% python3 -q
>>> import numpy as np
>>> import numpy.linalg as la
>>> np.set_printoptions(precision=2, suppress=True, linewidth=120, sign=" ")
>>> J = np.loadtxt("out9.csv", delimiter=",")
>>> print(J)
[[ 14.66   3.94  -8.3  -23.8   -5.61  -8.11]
 [ 11.3    1.53  -5.99 -21.5   -5.29  -7.9 ]
 [ -0.44  -2.71  -0.8   -8.07  -2.19  -3.75]
 [ -0.72  -2.53  -0.8   -7.25  -1.96  -3.37]
 [ -0.73  -2.52  -0.8   -7.22  -1.95  -3.36]
 [ -1.21  -1.83  -0.86  -4.94  -1.29  -2.28]
 [ -1.26  -1.55  -0.88  -4.18  -1.07  -1.9 ]
 [ -0.14  -0.03  -0.14  -0.18  -0.03  -0.06]
 [  1.74  -0.42   2.34   1.21   0.01   0.11]
 [  2.12  -0.7    3.01   1.32  -0.05   0.01]
 [  7.06 -11.25  19.34  -1.08  -3.07  -5.13]
 [  7.98 -15.61  25.13  -2.52  -4.31  -7.3 ]
 [  8.89 -21.72  32.95  -4.61  -6.02 -10.35]
 [  9.82 -32.32  46.09  -8.29  -8.95 -15.59]
 [ 10.08 -37.51  52.38 -10.11 -10.37 -18.14]]
>>> rank = la.matrix_rank(J)
>>> print(rank)
3
>>> N = la.svd(J)[2][rank:].T
>>> print([int(la.matrix_rank(J[:i])) for i in range(1, len(J) + 1)])
[1, 2, 3, 3, 3, 3, 3, 3, 3, 3, 3, 3, 3, 3, 3]
>>> print([int(la.matrix_rank(J[:, :j + 1])) for j in range(6)])
[1, 2, 3, 3, 3, 3]
>>> G = np.cov(J, rowvar=False)
>>> print(np.polyfit(J[:, 5], J[:, 4], 1))
[ 0.58 -0.1 ]
>>> print(np.argsort(-J.std(axis=0).round(6), kind="stable"))
[ 2  1  3  5  0  4]
>>> print(np.round(la.eigvalsh(G)[::-1], 2) + 0)
[ 576.58   82.36   10.25    0.      0.      0.  ]
>>> C = J[[7, 6]].astype(float)
>>> for _ in range(5):
...     labels = la.norm(J[:, None] - C, axis=-1).argmin(axis=1)
...     C = np.array([J[labels == j].mean(axis=0) for j in range(2)])
... 
>>> print(labels)
[ 0  0  0  0  0  0  0  0  0  0  1  1  1  1  1]
>>> print(C)
[[  2.53  -0.68  -1.32  -7.46  -1.94  -3.06]
 [  8.77 -23.68  35.18  -5.32  -6.55 -11.3 ]]
>>> print(np.bincount(labels))
[ 10   5]
>>> out = C / np.sqrt((C ** 2).mean(axis=1, keepdims=True))
>>> print(la.norm(out, axis=1))
[ 2.45  2.45]
>>> Ac = J - J.mean(axis=0)
>>> evecs = la.svd(Ac)[2][:3]
>>> out = Ac - Ac @ evecs.T @ evecs
>>> print(np.round(la.norm(out) / la.norm(Ac), 2))
0.0
>>> print(np.round(out.std(axis=0), 2) + 0)
[ 0.  0.  0.  0.  0.  0.]
>>> print(np.round(np.cov(Ac @ evecs.T, rowvar=False), 2) + 0)
[[ 576.58    0.      0.  ]
 [   0.     82.36    0.  ]
 [   0.      0.     10.25]]
